>>> import numpy as np
>>> from numpy import linalg as LA
>>> np.set_printoptions(precision=2, suppress=True, linewidth=200, sign=" ")
>>> m1 = np.loadtxt("data.csv", delimiter=",")
>>> print(m1)
[[-7.   -0.95  3.1 ]
 [-1.84 -0.96  0.56]
 [-5.25 -0.5   2.77]
 [ 0.53  1.38 -0.74]
 [ 0.04 -1.55  0.14]
 [ 5.81  1.63 -2.89]
 [ 1.68 -1.02 -0.66]
 [ 3.74  3.38 -2.13]
 [-4.05 -2.38  2.31]
 [ 0.45  1.4  -0.77]
 [ 1.64 -1.02 -0.45]
 [ 1.1   0.69 -0.69]
 [-1.97  0.04  1.62]
 [-4.14 -3.15  2.31]
 [-6.19 -1.34  3.61]
 [ 0.75 -0.46 -0.69]
 [-4.76 -0.45  2.44]
 [ 4.18  3.69 -2.59]
 [ 0.29  1.68 -0.69]
 [ 1.27  1.32 -0.28]
 [ 1.41 -1.18 -0.78]]
>>> C2 = np.cov(m1, rowvar=False)
>>> print(np.corrcoef(m1.T))
[[ 1.    0.65 -0.98]
 [ 0.65  1.   -0.7 ]
 [-0.98 -0.7   1.  ]]
>>> print(np.median(m1, axis=0))
[ 0.45 -0.46 -0.45]
>>> print(m1.std(axis=0))
[ 3.44  1.72  1.85]
>>> print(np.argwhere(np.triu(np.abs(np.corrcoef(m1.T)) > 0.8, 1)))
[[ 0  2]]
>>> cent = m1[[19, 5]].astype(float)
>>> for _ in range(6):
...     lab = LA.norm(m1[:, None] - cent, axis=-1).argmin(axis=1)
...     cent = np.array([m1[lab == j].mean(axis=0) for j in range(2)])
... 
>>> print(lab)
[ 0  0  0  0  0  1  0  1  0  0  0  0  0  0  0  0  0  1  0  0  0]
>>> print(np.abs(cent[1] - cent[0]).argmax())
0
>>> print(cent[1] - cent[0])
[ 6.02  3.37 -3.26]
>>> print(cent)
[[-1.45 -0.47  0.73]
 [ 4.58  2.9  -2.54]]
>>> E = np.diag(10 * np.array([-1, -1, 1])) + np.array([[-2, -1, 2], [0, -1, -1], [-1, 1, 1]])
>>> print(E)
[[-12  -1   2]
 [  0 -11  -1]
 [ -1   1  11]]
>>> q, R = LA.qr(E)
>>> print(np.trace(q @ q.T))
3.0
>>> print(np.abs(np.diag(R)))
[ 12.04  11.05  10.65]
>>> print(E.sum(axis=0))
[-13 -11  12]
>>> print(E.mean(axis=0))
[-4.33 -3.67  4.  ]
>>> print(np.count_nonzero(E))
8
>>> print(LA.svd(E, compute_uv=False))
[ 13.12  11.68   9.25]
>>> print(np.unravel_index(np.abs(E).argmax(), E.shape))
(np.int64(0), np.int64(0))
>>> A2 = E / np.sqrt((E ** 2).mean(axis=1, keepdims=True))
>>> print(E - E.mean(axis=1, keepdims=True))
[[-8.33  2.67  5.67]
 [ 4.   -7.    3.  ]
 [-4.67 -2.67  7.33]]
>>> print(A2[2])
[-0.16  0.16  1.72]
>>> th = np.radians(36)
>>> R = np.eye(3)
>>> R[0, 0] = R[1, 1] = np.cos(th)
>>> R[0, 1], R[1, 0] = -np.sin(th), np.sin(th)
>>> print(R)
[[ 0.81 -0.59  0.  ]
 [ 0.59  0.81  0.  ]
 [ 0.    0.    1.  ]]
>>> A2 = E @ R.T
>>> print(A2)
[[-9.12 -7.86  2.  ]
 [ 6.47 -8.9  -1.  ]
 [-1.4   0.22 11.  ]]
>>> print(np.allclose(LA.norm(E, axis=1), LA.norm(A2, axis=1)))
True
>>> print(LA.svd(E, compute_uv=False), LA.svd(A2, compute_uv=False))
[ 13.12  11.68   9.25] [ 13.12  11.68   9.25]
>>> print(np.allclose(E @ E.T, A2 @ A2.T))
True
>>> print(round(float(LA.det(R)), 2), np.round(np.trace(R), 2))
1.0 2.62
>>> print(np.round(LA.det(A2), 2))
1417.0
>>> print(np.round(np.abs(LA.eigvals(A2)).max(), 2))
11.43
>>> print(round(np.trace(A2), 2))
-7.02
>>> print(np.allclose(A2 @ A2.T, A2.T @ A2))
False
>>> print((A2 + A2.T) / 2)
[[-9.12 -0.7   0.3 ]
 [-0.7  -8.9  -0.39]
 [ 0.3  -0.39 11.  ]]
>>> print(np.allclose(A2, A2.T))
False
>>> J = np.array([[2, 0, 0, 2, 1, 0, 0],
...     [2, 2, 0, 1, 0, 0, 0],
...     [0, 2, 1, 1, 2, 2, 2],
...     [12, 10, 0, 7, 1, 0, 0]])
>>> print(J)
[[  2   0   0   2   1   0   0]
 [  2   2   0   1   0   0   0]
 [  0   2   1   1   2   2   2]
 [ 12  10   0   7   1   0   0]]
>>> print([round(float(x), 2) for x in LA.svd(J, compute_uv=False)[:3]])
[17.64, 3.87, 1.99]
>>> rk = LA.matrix_rank(J)
>>> print(rk)
3
>>> ns = LA.svd(J)[2][rk:].T
>>> print([int(LA.matrix_rank(np.delete(J, i, axis=0))) for i in range(4)])
[3, 3, 2, 3]
>>> print(ns.shape)
(7, 4)
>>> print([int(LA.matrix_rank(J[:, :j + 1])) for j in range(7)])
[1, 2, 3, 3, 3, 3, 3]
>>> left, sig, VT = LA.svd(J)
>>> evecs = VT[:(sig > 1e-8).sum()]
>>> rng = np.random.default_rng(80)
>>> x0 = J[2] + -3 * J[1] + rng.integers(2) * np.eye(7)[6]
>>> print(x0)
[-6. -4.  1. -2.  2.  2.  3.]
>>> print(round(float(LA.norm(x0 - evecs.T @ evecs @ x0)), 2))
0.86
>>> print(LA.matrix_rank(np.vstack([J, x0])))
4
>>> print(np.diag(evecs.T @ evecs))
[ 0.63  0.88  0.07  0.47  0.43  0.26  0.26]
>>> print(np.allclose(evecs.T @ evecs @ x0, x0))
False
>>> print(LA.lstsq(J[:-1].T, J[-1])[2])
3
>>> print(np.round(np.trace(LA.pinv(J) @ J), 2))
3.0
>>> print(np.unique(J.round(6), axis=0).shape)
(4, 7)
>>> M = np.array([[3, 1, 0, 2, 3, 0],
...     [1, 3, 1, 0, 2, 3],
...     [0, 1, 3, 1, 0, 2],
...     [2, 0, 1, 3, 1, 0],
...     [3, 2, 0, 1, 3, 1],
...     [0, 3, 2, 0, 1, 3]])
>>> evals, evecs = LA.eigh(M)
>>> x0 = np.array([2, 1, 2, 2, 0, 2])
>>> print(evecs * np.abs(evals) @ evecs.T)
[[ 3.32  0.97 -0.04  1.9   2.72  0.14]
 [ 0.97  3.28  1.08  0.01  1.94  2.72]
 [-0.04  1.08  3.03  1.01  0.01  1.9 ]
 [ 1.9   0.01  1.01  3.03  1.08 -0.04]
 [ 2.72  1.94  0.01  1.08  3.28  0.97]
 [ 0.14  2.72  1.9  -0.04  0.97  3.32]]
>>> print(LA.eigvalsh(M[1:, 1:]))
[-0.3   0.54  3.3   3.49  7.97]
>>> print((np.sign(evecs[:, -1].round(6)) == np.sign(evecs[0, -1].round(6))).astype(int))
[ 1  1  1  1  1  1]
>>> u = np.array([2, -1, 0, 2, -3, 2])
>>> A2 = M + np.outer(u, np.eye(6)[5])
>>> print(LA.matrix_rank(A2 - M))
1
>>> print(LA.matrix_rank(LA.inv(A2) - LA.inv(M), tol=1e-8))
1
>>> A = np.load("run6.npy")
>>> print(A)
[[ 9 -3  9 -3]
 [-3  5 -3  5]
 [ 9 -3  9 -3]
 [-3  5 -3  5]]
>>> print(np.allclose(A, A.T))
True
>>> print(round(np.abs(LA.eigvals(A)).max(), 2))
21.21
>>> print(np.round(np.sort(np.abs(LA.eigvals(A))), 2) + 0)
[  0.     0.     6.79  21.21]
>>> print((A + A.T) / 2)
[[ 9. -3.  9. -3.]
 [-3.  5. -3.  5.]
 [ 9. -3.  9. -3.]
 [-3.  5. -3.  5.]]
>>> q, _ = LA.qr(np.array([[-0.7, 0.2, -0.6, 1.0, -0.3, -1.6, -0.8],
...     [-0.9, 0.3, -2.8, -0.1, -1.5, 0.2, -1.2],
...     [0.7, 0.2, 0.3, -1.2, 0.2, -0.2, -0.8],
...     [-2.2, -0.2, -0.2, 0.4, -1.9, 0.0, 0.4],
...     [1.3, -0.8, -0.3, 0.1, -0.1, -1.0, 0.4],
...     [0.4, -0.2, -2.9, 0.1, 0.5, -0.6, -0.9],
...     [0.4, -1.6, -0.3, -1.1, 0.6, 1.5, 0.8]]))
>>> evecs, _ = LA.qr(np.array([[-1.9, 0.3, 0.3, 0.8, -1.2],
...     [3.6, 0.7, -0.2, -2.8, 0.4],
...     [0.6, 1.5, -1.6, -0.6, 1.1],
...     [-0.5, -1.0, 0.4, 0.3, 0.7],
...     [1.0, 0.4, 0.3, -1.6, -0.8]]))
>>> sig = 10 * 0.5 ** np.arange(5)
>>> arr = q[:, :5] * sig @ evecs[:5]
>>> print(arr)
[[ 0.89  0.97 -1.62 -0.3   1.3 ]
 [ 1.26 -0.24 -2.66  0.21  1.91]
 [-1.78 -1.31  1.33  0.35 -0.67]
 [ 4.7   3.13 -3.73  1.18  3.44]
 [-0.76 -1.58  2.2  -0.59 -3.78]
 [-0.01 -1.88 -0.07 -0.97 -0.97]
 [ 3.1  -0.63  1.76  0.27 -2.7 ]]
>>> x0 = np.array([2, 1, 0, 2, 1])
>>> target = arr @ x0
>>> print(target)
[ 3.45  4.62 -4.84 18.33 -8.07 -4.8   3.41]
>>> print(np.round(LA.lstsq(arr, target)[0], 2) + 0)
[ 2.  1.  0.  2.  1.]
>>> print(np.round(LA.pinv(arr) @ arr, 2) + 0)
[[ 1.  0.  0.  0.  0.]
 [ 0.  1.  0.  0.  0.]
 [ 0.  0.  1.  0.  0.]
 [ 0.  0.  0.  1.  0.]
 [ 0.  0.  0.  0.  1.]]
>>> target = target + 0.1 * rng.normal(size=7)
>>> print(target)
[ 3.41  4.56 -4.96 18.21 -7.82 -4.79  3.43]
>>> c, *_ = LA.lstsq(arr, target)
>>> print([round(float(LA.norm(LA.solve(arr.T @ arr + lam * np.eye(5), arr.T @ target))), 2) for lam in (0, 1, 10, 100)])
[3.11, 2.76, 2.17, 1.07]
>>> lab = rng.permutation(5)
>>> A2 = arr[:, lab] * rng.choice([-1, 1], 5)
>>> print(A2)
[[-0.97  1.3  -1.62  0.3  -0.89]
 [ 0.24  1.91 -2.66 -0.21 -1.26]
 [ 1.31 -0.67  1.33 -0.35  1.78]
 [-3.13  3.44 -3.73 -1.18 -4.7 ]
 [ 1.58 -3.78  2.2   0.59  0.76]
 [ 1.88 -0.97 -0.07  0.97  0.01]
 [ 0.63 -2.7   1.76 -0.27 -3.1 ]]
>>> left, _, VT = LA.svd(arr.T @ A2)
>>> print(np.round(left @ VT, 2) + 0)
[[ 0.  0.  0.  0. -1.]
 [-1.  0.  0.  0.  0.]
 [ 0.  0.  1.  0.  0.]
 [ 0.  0.  0. -1.  0.]
 [ 0.  1.  0.  0.  0.]]
>>> F = np.load("out15.npy")
>>> print(F)
[[ 2.6   1.82  0.3  -5.45 -2.85  2.03]
 [-1.36  0.34 -1.43  2.99 -6.34 -1.56]
 [-0.67  2.39  1.59  4.31 -0.72  2.43]
 [ 1.01  3.4   0.68 -4.83  2.33 -1.32]]
>>> x0 = np.array([3, 3, 2, 3, 1, 1])
>>> print(F @ np.ones(6))
[-1.55 -7.36  9.33  1.27]
>>> print(F @ x0)
[-3.31 -4.85 22.98  1.11]
>>> print(np.einsum("ij,j->i", F, x0))
[-3.31 -4.85 22.98  1.11]
>>> print(LA.norm(F @ x0) <= LA.norm(F, 2) * LA.norm(x0) + 1e-9)
True
>>> print(F @ np.eye(6)[0])
[ 2.6  -1.36 -0.67  1.01]
>>> print((F * x0).sum(axis=1))
[-3.31 -4.85 22.98  1.11]
>>> print((F @ x0).argmax())
2
>>> np.zeros(4, 6)
Traceback (most recent call last):
  File "<python-input-112>", line 1, in <module>
    np.zeros(4, 6)
    ~~~~~~~~^^^^^^
TypeError: Cannot interpret '6' as a data type
>>> print(np.round(LA.norm(F), 2))
13.6
>>> print(np.count_nonzero(F))
24
>>> print(np.abs(F).max())
6.34
>>> print(LA.svd(F, compute_uv=False))
[ 10.     7.     4.9    3.43]
>>> print(F.sum(axis=0))
[ 1.58  7.95  1.14 -2.98 -7.58  1.58]
>>> print(np.unravel_index(np.abs(F).argmax(), F.shape))
(np.int64(1), np.int64(4))
>>> blk = np.stack([F, 4 * F, F[::-1]])
>>> print(blk.shape)
(3, 4, 6)
>>> print(np.einsum("bij,cij->bc", blk, blk))
[[  184.92   739.68    78.26]
 [  739.68  2958.7    313.06]
 [   78.26   313.06   184.92]]
>>> print(LA.norm(blk, axis=(1, 2)))
[ 13.6   54.39  13.6 ]
>>> A2 = F + rng.integers(-2, 3, (4, 3)) @ rng.integers(-2, 3, (3, 6))
>>> print(A2)
[[  3.6   -1.18  -0.7   -3.45  -9.85   4.03]
 [ -4.36   4.34  -0.43   7.99 -10.34  -5.56]
 [ -0.67   2.39   1.59   2.31   3.28   2.43]
 [  0.01   6.4    1.68  -2.83   1.33  -3.32]]
>>> print(np.round(LA.svd(A2 - F, compute_uv=False), 2) + 0)
[ 10.88   8.47   0.96   0.  ]
>>> print(np.abs(A2 - F).sum(axis=1))
[ 16.  21.   6.  10.]
>>> x0 = np.array([2, 6, 2, 0, 6, 0])
>>> h = np.maximum(F @ x0, 0)
>>> print(np.maximum(F @ x0, 0) - np.maximum(-F @ x0, 0))
[ -0.38 -41.58  11.86  37.76]
>>> print(F * (h > 1e-9)[:, None])
[[ 0.    0.    0.   -0.   -0.    0.  ]
 [-0.    0.   -0.    0.   -0.   -0.  ]
 [-0.67  2.39  1.59  4.31 -0.72  2.43]
 [ 1.01  3.4   0.68 -4.83  2.33 -1.32]]
>>> print(h)
[  0.     0.    11.86  37.76]
>>> W0 = np.loadtxt("mat.csv", delimiter=",")
>>> print(W0)
[[ 0.  0.  2.  0.  0. -1.  1. -1. -1.  3.]
 [ 0.  0.  0. -1. -2.  0.  0. -3. -2.  3.]
 [ 0.  0.  0. -1. -1.  1. -1.  3.  1. -1.]
 [ 0.  0.  0.  0.  2.  2.  1.  2.  0. -2.]
 [ 0.  0.  0.  0.  0.  1.  3. -3.  1.  1.]
 [ 0.  0.  0.  0.  0.  0. -2.  0.  2.  3.]
 [ 0.  0.  0.  0.  0.  0.  0.  3. -2.  0.]
 [ 0.  0.  0.  0.  0.  0.  0.  0. -1.  0.]
 [ 0.  0.  0.  0.  0.  0.  0.  0.  0.  2.]
 [ 0.  0.  0.  0.  0.  0.  0.  0.  0.  0.]]
>>> def softmax(z):
...     e = np.exp(z - z.max(axis=-1, keepdims=True))
...     return e / e.sum(axis=-1, keepdims=True)
... 
>>> print(softmax(W0).sum(axis=1))
[ 1.  1.  1.  1.  1.  1.  1.  1.  1.  1.]
>>> print(softmax(W0[7] + -2))
[ 0.11  0.11  0.11  0.11  0.11  0.11  0.11  0.11  0.04  0.11]
>>> S = W0 @ W0.T / np.sqrt(10)
>>> print(softmax(S)[7] @ W0)
[ 0.    0.    0.24 -0.23 -0.22  0.18  0.24  0.05 -0.67  0.99]
